% python3 -q
>>> import numpy as np
>>> np.set_printoptions(suppress=True, linewidth=160)
>>> tidy = lambda a: np.round(a, 3) + 0
>>> X = np.load("block9.npy")
>>> print(X)
[[ 2.9    1.3    0.5   -1.2    1.4    0.7   -2.    -0.8   -1.     0.8    1.3    0.1  ]
 [-0.284 -0.709  1.599  0.248 -0.687 -0.397 -0.129  0.909  0.09  -0.099  1.116  0.494]
 [ 1.3   -2.2   -1.3   -0.4    1.2   -0.7    0.2    1.1   -2.4    0.1   -0.3   -1.2  ]
 [-0.3   -0.7    1.6    0.2   -0.7   -0.4   -0.1    0.9    0.1   -0.1    1.1    0.5  ]
 [-1.3   -0.2    0.3    0.6    0.7    1.5    0.2    0.1    0.6    1.1    0.6    0.4  ]
 [ 1.9    0.     1.6   -2.    -0.7    0.    -0.7    0.9   -0.7   -0.9    0.6    0.6  ]
 [ 0.4    0.3   -0.6   -0.4   -1.5    0.5   -0.7   -0.2    0.    -1.5    0.7    0.4  ]
 [-1.     0.7   -0.9   -2.1    0.5   -1.8   -0.2    0.1   -0.2    1.2    0.4   -1.1  ]]
>>> print(tidy(np.linalg.norm(X, 1)), tidy(np.linalg.norm(X, np.inf)))
9.384 14.0
>>> print(tidy(np.linalg.norm(X[1], 1)), tidy(np.linalg.norm(X[1], np.inf)))
6.761 1.599
>>> print(tidy(np.linalg.norm(X, 2)))
5.557
>>> print(tidy(np.linalg.norm(X, "nuc")))
23.661
>>> def softmax(z):
...     e = np.exp(z - z.max(axis=-1, keepdims=True))
...     return e / e.sum(axis=-1, keepdims=True)
... 
>>> print(tidy(softmax(10 * X[2])))
[0.665 0.    0.    0.    0.245 0.    0.    0.09  0.    0.    0.    0.   ]
>>> att = X @ X.T / np.sqrt(12)
>>> print(softmax(att).round(6).argmax(axis=1))
[0 1 2 1 4 5 6 7]
>>> print(tidy(softmax(att)[2] @ X))
[ 1.283 -2.11  -1.241 -0.431  1.166 -0.686  0.167  1.067 -2.333  0.107 -0.262 -1.161]
>>> left, sigma, Vh = np.linalg.svd(X, full_matrices=False)
>>> print(tidy(sigma / sigma[0]))
[1.    0.856 0.711 0.601 0.555 0.296 0.235 0.003]
>>> print(np.allclose(left * sigma @ Vh, X))
True
>>> print(tidy(np.abs(Vh[0])))
[0.684 0.074 0.097 0.443 0.144 0.034 0.345 0.034 0.368 0.024 0.205 0.031]
>>> print(np.abs(left[:, 0]).round(6).argmax())
0
>>> F = np.load("arr.npy")
>>> print(F)
[[1.    0.9   0.81  0.729 0.656 0.59  0.531 0.478 0.43  0.387 0.349 0.314 0.282]
 [0.9   1.    0.9   0.81  0.729 0.656 0.59  0.531 0.478 0.43  0.387 0.349 0.314]
 [0.81  0.9   1.    0.9   0.81  0.729 0.656 0.59  0.531 0.478 0.43  0.387 0.349]
 [0.729 0.81  0.9   1.    0.9   0.81  0.729 0.656 0.59  0.531 0.478 0.43  0.387]
 [0.656 0.729 0.81  0.9   1.    0.9   0.81  0.729 0.656 0.59  0.531 0.478 0.43 ]
 [0.59  0.656 0.729 0.81  0.9   1.    0.9   0.81  0.729 0.656 0.59  0.531 0.478]
 [0.531 0.59  0.656 0.729 0.81  0.9   1.    0.9   0.81  0.729 0.656 0.59  0.531]
 [0.478 0.531 0.59  0.656 0.729 0.81  0.9   1.    0.9   0.81  0.729 0.656 0.59 ]
 [0.43  0.478 0.531 0.59  0.656 0.729 0.81  0.9   1.    0.9   0.81  0.729 0.656]
 [0.387 0.43  0.478 0.531 0.59  0.656 0.729 0.81  0.9   1.    0.9   0.81  0.729]
 [0.349 0.387 0.43  0.478 0.531 0.59  0.656 0.729 0.81  0.9   1.    0.9   0.81 ]
 [0.314 0.349 0.387 0.43  0.478 0.531 0.59  0.656 0.729 0.81  0.9   1.    0.9  ]
 [0.282 0.314 0.349 0.387 0.43  0.478 0.531 0.59  0.656 0.729 0.81  0.9   1.   ]]
>>> q, Rm = np.linalg.qr(F)
>>> print(np.allclose(Rm.T @ Rm, F.T @ F))
True
>>> print(q.shape, Rm.shape)
(13, 13) (13, 13)
>>> print(np.trace(q @ q.T))
13.0
>>> A2 = np.linalg.inv(F)
>>> print(tidy(np.linalg.slogdet(F)[0]))
1.0
>>> print(tidy(np.linalg.det(F) * np.linalg.det(A2)))
1.0
>>> print(np.allclose(A2, F.T))
False
>>> print(tidy(np.linalg.cond(F)))
163.068
>>> data = np.loadtxt("m.csv", delimiter=",")
>>> print(data)
[[-1.  0.  0.  0.  0.]
 [ 0.  2.  0. -1. -2.]
 [ 0. -1.  0. -2.  1.]
 [ 0.  0.  1.  1.  1.]
 [ 0.  1. -2. -1. -2.]]
>>> # 2 blocks once reordered
>>> rng = np.random.default_rng(479)
>>> A2 = data + rng.integers(-2, 3, (5, 4)) @ rng.integers(-2, 3, (4, 5))
>>> print(A2)
[[ 3. -2.  5.  7. -1.]
 [-1. -2. -5.  2.  2.]
 [-2.  0. -7. -7. -3.]
 [ 3. -6.  1.  2. -5.]
 [ 0.  4. -5.  4.  0.]]
>>> print(tidy(np.linalg.svd(A2 - data, compute_uv=False)))
[13.296 10.261  8.752  5.228  0.   ]
>>> print(np.linalg.matrix_rank(A2 - data, tol=1e-8))
4
>>> q = data.astype(float).copy()
>>> for j in range(5):
...     q[:, j] -= q[:, :j] @ (q[:, :j].T @ q[:, j])
...     q[:, j] /= np.linalg.norm(q[:, j])
... 
>>> print(tidy(q.T @ q))
[[1. 0. 0. 0. 0.]
 [0. 1. 0. 0. 0.]
 [0. 0. 1. 0. 0.]
 [0. 0. 0. 1. 0.]
 [0. 0. 0. 0. 1.]]
>>> print(tidy(q))
[[-1.     0.     0.     0.     0.   ]
 [ 0.     0.816  0.32  -0.473 -0.086]
 [ 0.    -0.408 -0.16  -0.861  0.258]
 [ 0.     0.     0.48   0.169  0.861]
 [ 0.     0.408 -0.801  0.084  0.43 ]]
>>> print(np.einsum("ij,ji->", data, data))
-4.0
>>> print(tidy(np.poly(data)))
[ 1.  0.  2. -2.  0.  5.]
>>> print(tidy(np.linalg.eigvals(data).sum().real))
0.0
>>> print(np.einsum("ii->", data))
0.0
>>> idx = rng.permutation(5)
>>> print(idx)
[1 0 4 2 3]
>>> A2 = data[idx][:, idx]
>>> print(A2)
[[ 2.  0. -2.  0. -1.]
 [ 0. -1.  0.  0.  0.]
 [ 1.  0. -2. -2. -1.]
 [-1.  0.  1.  0. -2.]
 [ 0.  0.  1.  1.  1.]]
>>> print(tidy(np.linalg.det(A2)), tidy(np.linalg.det(data[idx])))
-5.0 5.0
>>> print(tidy(np.sort(np.abs(np.linalg.eigvals(A2)))))
[1.    1.229 1.229 1.819 1.819]
>>> W0 = np.array([[1, 0, 0, 2, 3, 1, 3, 0],
...     [0, 1, 0, 2, 2, 2, 3, 0],
...     [0, 0, 0, 1, 1, 0, 2, 2],
...     [0, 0, 0, 0, 0, 3, 2, 1],
...     [0, 0, 0, 0, 3, 1, 2, 3],
...     [0, 0, 0, 0, 0, 1, 2, 3],
...     [0, 0, 0, 0, 0, 0, 2, 1],
...     [0, 0, 0, 0, 0, 0, 0, 0]])
>>> print(W0)
[[1 0 0 2 3 1 3 0]
 [0 1 0 2 2 2 3 0]
 [0 0 0 1 1 0 2 2]
 [0 0 0 0 0 3 2 1]
 [0 0 0 0 3 1 2 3]
 [0 0 0 0 0 1 2 3]
 [0 0 0 0 0 0 2 1]
 [0 0 0 0 0 0 0 0]]
>>> print(np.linalg.matrix_rank(W0, rtol=0.1))
5
>>> print(np.linalg.cond(W0) > 100)
True
>>> print(tidy(np.linalg.norm(W0, 2) / np.linalg.norm(W0)))
0.848
>>> left, sigma, Vh = np.linalg.svd(W0)
>>> evecs = Vh[:(sigma > 1e-8).sum()]
>>> vec = W0[6] + 2 * W0[7] + rng.integers(2) * np.eye(8)[4]
>>> print(vec)
[0. 0. 0. 0. 0. 0. 2. 1.]
>>> print(tidy(np.linalg.norm(vec - evecs.T @ evecs @ vec)))
0.0
>>> print(np.linalg.matrix_rank(np.vstack([W0, vec])))
7
>>> print(tidy(evecs.T @ evecs))
[[1. 0. 0. 0. 0. 0. 0. 0.]
 [0. 1. 0. 0. 0. 0. 0. 0.]
 [0. 0. 0. 0. 0. 0. 0. 0.]
 [0. 0. 0. 1. 0. 0. 0. 0.]
 [0. 0. 0. 0. 1. 0. 0. 0.]
 [0. 0. 0. 0. 0. 1. 0. 0.]
 [0. 0. 0. 0. 0. 0. 1. 0.]
 [0. 0. 0. 0. 0. 0. 0. 1.]]
>>> print(tidy(np.diag(evecs.T @ evecs)))
[1. 1. 0. 1. 1. 1. 1. 1.]
>>> print(np.allclose(evecs.T @ evecs @ vec, vec))
True
>>> print(tidy(np.trace(np.linalg.pinv(W0) @ W0)))
7.0
>>> print(tidy(W0 @ np.linalg.pinv(W0) @ W0))
[[1. 0. 0. 2. 3. 1. 3. 0.]
 [0. 1. 0. 2. 2. 2. 3. 0.]
 [0. 0. 0. 1. 1. 0. 2. 2.]
 [0. 0. 0. 0. 0. 3. 2. 1.]
 [0. 0. 0. 0. 3. 1. 2. 3.]
 [0. 0. 0. 0. 0. 1. 2. 3.]
 [0. 0. 0. 0. 0. 0. 2. 1.]
 [0. 0. 0. 0. 0. 0. 0. 0.]]
>>> left, sigma, Vh = np.linalg.svd(W0)
>>> print(tidy(sigma))
[8.976 4.101 3.043 1.938 1.014 0.726 0.225 0.   ]
>>> A2 = left[:, :7] @ np.diag(sigma[:7]) @ Vh[:7]
>>> print(np.linalg.matrix_rank(W0, rtol=0.05))
6
>>> print([int(np.linalg.matrix_rank(np.linalg.matrix_power(W0, p))) for p in range(1, 9)])
[7, 6, 5, 5, 5, 5, 5, 5]
>>> print(tidy(np.sort(np.linalg.eigvals(W0))))
[0. 0. 0. 1. 1. 1. 2. 3.]
>>> try:
...     np.linalg.inv(W0)
... except np.linalg.LinAlgError as e:
...     print("failed:", e)
... 
failed: Singular matrix
>>> K = np.loadtxt("run16.csv", delimiter=",")
>>> print(tidy(K))
[[-0.076 -0.333  0.741 -0.381  0.137 -0.39   0.135]
 [ 0.457 -0.334  0.06   0.143 -0.742  0.021  0.322]
 [-0.343 -0.721 -0.314 -0.303 -0.108  0.229 -0.329]
 [ 0.     0.485  0.014 -0.716 -0.446  0.081 -0.214]
 [-0.496  0.07  -0.37   0.029 -0.25  -0.677  0.301]
 [ 0.419 -0.063 -0.093  0.111 -0.017 -0.561 -0.696]
 [ 0.496 -0.119 -0.45  -0.466  0.396 -0.124  0.385]]
>>> A2 = K + rng.integers(-2, 3, (7, 1)) @ rng.integers(-2, 3, (1, 7))
>>> print(tidy(A2))
[[-0.076 -0.333  0.741 -0.381  0.137 -0.39   0.135]
 [ 2.457 -0.334  2.06   4.143 -2.742  2.021 -3.678]
 [-0.343 -0.721 -0.314 -0.303 -0.108  0.229 -0.329]
 [-2.     0.485 -1.986 -4.716  1.554 -1.919  3.786]
 [-1.496  0.07  -1.37  -1.971  0.75  -1.677  2.301]
 [-1.581 -0.063 -2.093 -3.889  1.983 -2.561  3.304]
 [-1.504 -0.119 -2.45  -4.466  2.396 -2.124  4.385]]
>>> print(tidy(np.linalg.svd(A2 - K, compute_uv=False)))
[14.283  0.     0.     0.     0.     0.     0.   ]
>>> print(tidy(A2 - K))
[[ 0.  0.  0.  0.  0.  0.  0.]
 [ 2.  0.  2.  4. -2.  2. -4.]
 [ 0.  0.  0.  0.  0.  0.  0.]
 [-2.  0. -2. -4.  2. -2.  4.]
 [-1.  0. -1. -2.  1. -1.  2.]
 [-2.  0. -2. -4.  2. -2.  4.]
 [-2.  0. -2. -4.  2. -2.  4.]]
>>> print(tidy(K @ K.T))
[[1. 0. 0. 0. 0. 0. 0.]
 [0. 1. 0. 0. 0. 0. 0.]
 [0. 0. 1. 0. 0. 0. 0.]
 [0. 0. 0. 1. 0. 0. 0.]
 [0. 0. 0. 0. 1. 0. 0.]
 [0. 0. 0. 0. 0. 1. 0.]
 [0. 0. 0. 0. 0. 0. 1.]]
>>> print(tidy(K[:, 1] @ K[:, 3]))
0.0
>>> print(tidy(np.linalg.pinv(K)))
[[-0.076  0.457 -0.343  0.    -0.496  0.419  0.496]
 [-0.333 -0.334 -0.721  0.485  0.07  -0.063 -0.119]
 [ 0.741  0.06  -0.314  0.014 -0.37  -0.093 -0.45 ]
 [-0.381  0.143 -0.303 -0.716  0.029  0.111 -0.466]
 [ 0.137 -0.742 -0.108 -0.446 -0.25  -0.017  0.396]
 [-0.39   0.021  0.229  0.081 -0.677 -0.561 -0.124]
 [ 0.135  0.322 -0.329 -0.214  0.301 -0.696  0.385]]
>>> A2 = K / np.sqrt((K ** 2).mean(axis=1, keepdims=True))
>>> print(np.linalg.matrix_rank(A2) == np.linalg.matrix_rank(K))
True
>>> idx = rng.permutation(7)
>>> A2 = K[:, idx] * rng.choice([-1, 1], 7)
>>> print(tidy(A2))
[[-0.135  0.076  0.39   0.741 -0.333 -0.381  0.137]
 [-0.322 -0.457 -0.021  0.06  -0.334  0.143 -0.742]
 [ 0.329  0.343 -0.229 -0.314 -0.721 -0.303 -0.108]
 [ 0.214  0.    -0.081  0.014  0.485 -0.716 -0.446]
 [-0.301  0.496  0.677 -0.37   0.07   0.029 -0.25 ]
 [ 0.696 -0.419  0.561 -0.093 -0.063  0.111 -0.017]
 [-0.385 -0.496  0.124 -0.45  -0.119 -0.466  0.396]]
>>> left, _, Vh = np.linalg.svd(K.T @ A2)
>>> print(tidy(np.linalg.lstsq(K, A2)[0]))
[[ 0. -1.  0.  0.  0.  0.  0.]
 [ 0.  0.  0.  0.  1.  0.  0.]
 [ 0.  0.  0.  1.  0.  0.  0.]
 [ 0.  0.  0.  0.  0.  1.  0.]
 [ 0.  0.  0.  0.  0.  0.  1.]
 [ 0.  0. -1.  0.  0.  0.  0.]
 [-1.  0.  0.  0.  0.  0.  0.]]
>>> m1 = np.loadtxt("out13.csv", delimiter=",")
>>> print(tidy(m1))
[[0.012 0.042 0.065 0.073]
 [0.042 0.155 0.24  0.268]
 [0.065 0.24  0.371 0.414]
 [0.073 0.268 0.414 0.463]]
>>> T = np.stack([m1, 2 * m1, m1[::-1]])
>>> print(np.linalg.matrix_rank(T))
[1 1 1]
>>> print(tidy(np.linalg.det(T)))
[0. 0. 0.]
>>> print(T.shape)
(3, 4, 4)
>>> A = np.array([[1, 5, -3, -4],
...     [5, 25, -15, -20],
...     [-3, -15, 9, 12],
...     [-4, -20, 12, 16]])
>>> rank = np.linalg.matrix_rank(A)
>>> print(rank)
1
>>> ns = np.linalg.svd(A)[2][rank:].T
>>> print(ns.shape)
(4, 3)
>>> print(np.linalg.matrix_rank(A.T @ A), np.linalg.matrix_rank(A @ A.T))
1 1
>>> print([int(np.linalg.matrix_rank(np.delete(A, i, axis=0))) for i in range(4)])
[1, 1, 1, 1]
>>> T = np.stack([A, -2 * A, A[::-1]])
>>> print(np.linalg.matrix_rank(T.reshape(3, -1)))
2
>>> print(tidy(np.linalg.norm(T, axis=(1, 2))))
[ 51. 102.  51.]
>>> print(tidy(np.linalg.det(T)))
[0. 0. 0.]
>>> print(T.shape)
(3, 4, 4)
